$ python3 -q
>>> import numpy as np
>>> import numpy.linalg as la
>>> np.set_printoptions(precision=2, suppress=True, linewidth=120)
>>> K = np.loadtxt("out19.csv", delimiter=",")
>>> K
array([[ 1.5, -1.5, -0.3],
       [ 0.8, -0.6,  2. ],
       [ 0.4,  0.4,  0.1],
       [-1. ,  0.1,  0.8],
       [-0.1, -0.1,  0.2],
       [ 0.7,  1.3, -0.5],
       [-1.7, -0.7, -0.9],
       [-0.7,  1.2,  1. ],
       [ 0.6,  2.5,  1.9],
       [-2.4, -1.7, -0.4],
       [ 0.4,  0. ,  0.4],
       [-0.5, -1.7, -2.4]])
>>> proj = K @ la.solve(K.T @ K, K.T)
>>> np.diag(proj)
array([0.41, 0.54, 0.02, 0.15, 0.01, 0.24, 0.21, 0.18, 0.37, 0.5 , 0.02, 0.36])
>>> la.matrix_rank(np.eye(12) - proj)
np.int64(9)
>>> z = K[:, 1] > np.median(K[:, 1])
>>> r0 = K[z].mean(axis=0) - K[~z].mean(axis=0)
>>> np.argsort(-np.abs(r0).round(6), kind="stable")
array([1, 2, 0])
>>> z.astype(int)
array([0, 0, 1, 1, 0, 1, 0, 1, 1, 0, 1, 0])
>>> np.round((((K - K.mean(axis=0)) @ r0 > 0) == z).mean(), 2)
np.float64(0.83)
>>> vec = np.array([0, 1, 1])
>>> rhs = K @ vec
>>> np.round(la.solve(K.T @ K, K.T @ rhs), 2) + 0
array([0., 1., 1.])
>>> np.round(la.pinv(K) @ K, 2) + 0
array([[1., 0., 0.],
       [0., 1., 0.],
       [0., 0., 1.]])
>>> rng = np.random.default_rng(863)
>>> rhs = rhs + 0.02 * rng.normal(size=12)
>>> rhs
array([-1.81,  1.4 ,  0.53,  0.91,  0.1 ,  0.78, -1.6 ,  2.19,  4.43, -2.09,  0.39, -4.13])
>>> beta, *_ = la.lstsq(K, rhs)
>>> np.round(la.norm(rhs - K @ beta), 2)
np.float64(0.05)
>>> np.round(K.T @ (rhs - K @ beta), 2) + 0
array([0., 0., 0.])
>>> beta.round()
array([-0.,  1.,  1.])
>>> t3 = np.stack([K, 5 * K, K[::-1]])
>>> t3.shape
(3, 12, 3)
>>> la.matrix_rank(t3)
array([3, 3, 3])
>>> J = np.load("x.npy")
>>> J
array([[  8.82, -31.61, -10.48],
       [  9.2 , -31.72, -10.67],
       [ 10.25, -30.5 , -10.19],
       [  9.36, -29.81,  -9.51],
       [  9.07, -30.97, -12.17],
       [ 11.99, -30.86, -10.  ],
       [ 10.02, -30.59,  -9.58],
       [  8.89, -30.06,  -9.6 ],
       [  9.82, -30.01,  -9.56],
       [  9.26, -30.08, -10.11],
       [  9.03, -29.54,  -9.93],
       [ 11.47, -31.14,  -9.77]])
>>> vec = np.array([-2, 2, -2])
>>> rhs = J @ vec
>>> try:
...     la.solve(J, rhs)
... except la.LinAlgError as e:
...     print("failed:", e)
... 
failed: Last 2 dimensions of the array must be square
>>> la.lstsq(J, rhs)[0]
array([-2.,  2., -2.])
>>> rhs
array([-59.9 , -60.5 , -61.12, -59.32, -55.74, -65.7 , -62.06, -58.7 , -60.54, -58.46, -57.28, -65.68])
>>> rhs = rhs + 0.1 * rng.normal(size=12)
>>> rhs
array([-59.92, -60.71, -61.35, -59.39, -55.71, -65.89, -62.05, -58.64, -60.7 , -58.37, -57.21, -65.53])
>>> beta, *_ = la.lstsq(J, rhs)
>>> beta
array([-2.02,  1.99, -2.  ])
>>> beta.round()
array([-2.,  2., -2.])
>>> round(float(la.norm(rhs - J @ beta)), 2)
0.43
>>> G = np.cov(J, rowvar=False)
>>> la.eigvalsh(G)[::-1]
array([1.13, 0.77, 0.2 ])
>>> G
array([[ 1.05, -0.13,  0.2 ],
       [-0.13,  0.49,  0.26],
       [ 0.2 ,  0.26,  0.55]])
>>> cen = J - J.mean(axis=0)
>>> V = la.svd(cen)[2][:1]
>>> other = cen - cen @ V.T @ V
>>> round(la.norm(other) / la.norm(cen), 2)
np.float64(0.68)
>>> D = la.norm(J[:, None] - J[None], axis=-1)
>>> D[:5, :5]
array([[0.  , 0.44, 1.83, 2.11, 1.82],
       [0.44, 0.  , 1.68, 2.24, 1.68],
       [1.83, 1.68, 0.  , 1.32, 2.35],
       [2.11, 2.24, 1.32, 0.  , 2.92],
       [1.82, 1.68, 2.35, 2.92, 0.  ]])
>>> la.norm(J, axis=1)
array([34.45, 34.71, 33.75, 32.66, 34.49, 34.58, 33.58, 32.78, 32.99, 33.06, 32.45, 34.59])
>>> D.mean(axis=1).argmax()
np.int64(4)
>>> E = np.loadtxt("case8.csv", delimiter=",")
>>> E
array([[1., 0., 0.],
       [0., 1., 0.],
       [0., 0., 1.]])
>>> vec = np.array([-4, -9, -3])
>>> rhs = E @ vec
>>> beta, lr = np.zeros(3), 1 / la.norm(E, 2) ** 2
>>> for i in range(4):
...     beta -= lr * E.T @ (E @ beta - rhs)
...     if i % 1 == 0: print(i, round(la.norm(E @ beta - rhs), 2))
... 
0 0.0
1 0.0
2 0.0
3 0.0
>>> round(la.cond(E), 2)
np.float64(1.0)
>>> beta
array([-4., -9., -3.])
>>> round(np.log10(la.cond(J)))
2
>>> np.argsort(-la.norm(J, axis=0).round(6), kind="stable")[:3]
array([1, 2, 0])
>>> np.abs(la.svd(J)[2][-1])
array([0.36, 0.39, 0.85])
>>> [round(float(x), 2) for x in la.svd(J, compute_uv=False)[:3]]
[116.62, 3.48, 1.74]
>>> other = E / la.norm(E, axis=1, keepdims=True)
>>> G = other @ other.T
>>> G
array([[1., 0., 0.],
       [0., 1., 0.],
       [0., 0., 1.]])
>>> np.argwhere(np.triu(np.abs(G) > 0.95, 1))
array([], shape=(0, 2), dtype=int64)
>>> np.degrees(np.arccos(np.clip(G[0, 1], -1, 1)))
np.float64(90.0)
>>> vec = np.array([3, 5, -2])
>>> h1 = np.maximum(E @ vec, 0)
>>> np.maximum(E @ (3 * vec), 0)
array([ 9., 15.,  0.])
>>> E.T @ h1
array([3., 5., 0.])
>>> np.tanh(E @ vec)
array([ 1.  ,  1.  , -0.96])
>>> ev, V = la.eigh(E)
>>> vec = np.array([2, 1, -1])
>>> np.abs(E).sum(axis=1).max(), np.abs(ev).max()
(np.float64(1.0), np.float64(1.0))
>>> vec @ E @ vec / (vec @ vec), ev[0], ev[-1]
(np.float64(1.0), np.float64(1.0), np.float64(1.0))
>>> m1 = np.load("block0.npy")
>>> m1
array([[-2,  0,  2,  0],
       [ 0,  0,  0,  0],
       [ 2,  0, -1,  0],
       [ 0,  0,  0,  0]])
>>> z = rng.permutation(4)
>>> z
array([2, 3, 1, 0])
>>> other = m1[z][:, z]
>>> np.allclose(other, m1)
False
>>> np.sort(np.abs(la.eigvals(other)))
array([0.  , 0.  , 0.56, 3.56])
>>> ang = np.radians(45)
>>> R = np.eye(4)
>>> R[0, 0] = R[2, 2] = np.cos(ang)
>>> R[0, 2], R[2, 0] = -np.sin(ang), np.sin(ang)
>>> R
array([[ 0.71,  0.  , -0.71,  0.  ],
       [ 0.  ,  1.  ,  0.  ,  0.  ],
       [ 0.71,  0.  ,  0.71,  0.  ],
       [ 0.  ,  0.  ,  0.  ,  1.  ]])
>>> other = m1 @ R.T
>>> np.allclose(m1 @ m1.T, other @ other.T)
True
>>> la.svd(m1, compute_uv=False), la.svd(other, compute_uv=False)
(array([3.56, 0.56, 0.  , 0.  ]), array([3.56, 0.56, 0.  , 0.  ]))
>>> np.allclose(la.norm(m1, axis=1), la.norm(other, axis=1))
True
>>> ev, V = la.eigvalsh(m1)
Traceback (most recent call last):
  File "<python-input-93>", line 1, in <module>
    ev, V = la.eigvalsh(m1)
    ^^^^^
ValueError: too many values to unpack (expected 2)
>>> ev, V = la.eigh(m1)
>>> la.eigvalsh(m1 @ m1)
array([ 0.  ,  0.  ,  0.32, 12.68])
>>> la.svd(m1, compute_uv=False)
array([3.56, 0.56, 0.  , 0.  ])
>>> la.eigvalsh(m1 + -2 * np.eye(4))
array([-5.56, -2.  , -2.  , -1.44])
>>> V @ np.diag(ev) @ V.T
array([[-2.,  0.,  2.,  0.],
       [ 0.,  0.,  0.,  0.],
       [ 2.,  0., -1.,  0.],
       [ 0.,  0.,  0.,  0.]])
>>> ev
array([-3.56,  0.  ,  0.  ,  0.56])
>>> ev.sum(), np.trace(m1)
(np.float64(-3.0), np.int64(-3))
>>> np.round(V.T @ m1 @ V, 2) + 0
array([[-3.56,  0.  ,  0.  ,  0.  ],
       [ 0.  ,  0.  ,  0.  ,  0.  ],
       [ 0.  ,  0.  ,  0.  ,  0.  ],
       [ 0.  ,  0.  ,  0.  ,  0.56]])
>>> np.abs(V[:, -1])
array([0.62, 0.  , 0.79, 0.  ])
>>> np.unique(ev.round(6) + 0, return_counts=True)[1]
array([1, 2, 1])
>>> (ev > 1e-8).sum(), (ev < -1e-8).sum()
(np.int64(1), np.int64(1))
>>> proj = np.triu(np.array([[1, 2, 1, 2], [0, -2, 2, 2], [-1, -2, 2, -2], [0, 2, 1, -2]]), 1) + np.eye(4)
>>> other = proj @ m1 @ la.inv(proj)
>>> other
array([[ 0.,  0.,  1.,  2.],
       [ 4., -8., 10., 28.],
       [ 2., -4.,  5., 14.],
       [ 0.,  0.,  0.,  0.]])
>>> np.trace(other), np.trace(m1)
(np.float64(-3.0), np.int64(-3))
>>> mat = (rng.random((4, 4)) < 0.3) + np.eye(4)
>>> mat /= mat.sum(axis=1, keepdims=True)
>>> mat
array([[1.  , 0.  , 0.  , 0.  ],
       [0.  , 1.  , 0.  , 0.  ],
       [0.25, 0.25, 0.5 , 0.  ],
       [0.33, 0.33, 0.  , 0.33]])
>>> proj = np.triu(np.array([[0, 0, 0, 2], [1, 1, 2, 2], [0, 1, 1, 0], [2, 0, 0, 1]]), 1) + np.eye(4)
>>> other = proj @ mat @ la.inv(proj)
>>> round(la.det(other), 2)
np.float64(0.17)
>>> round(float(np.trace(other)), 2), np.round(np.trace(mat), 2)
(2.83, np.float64(2.83))
>>> np.poly(other)
array([ 1.  , -2.83,  2.83, -1.17,  0.17])
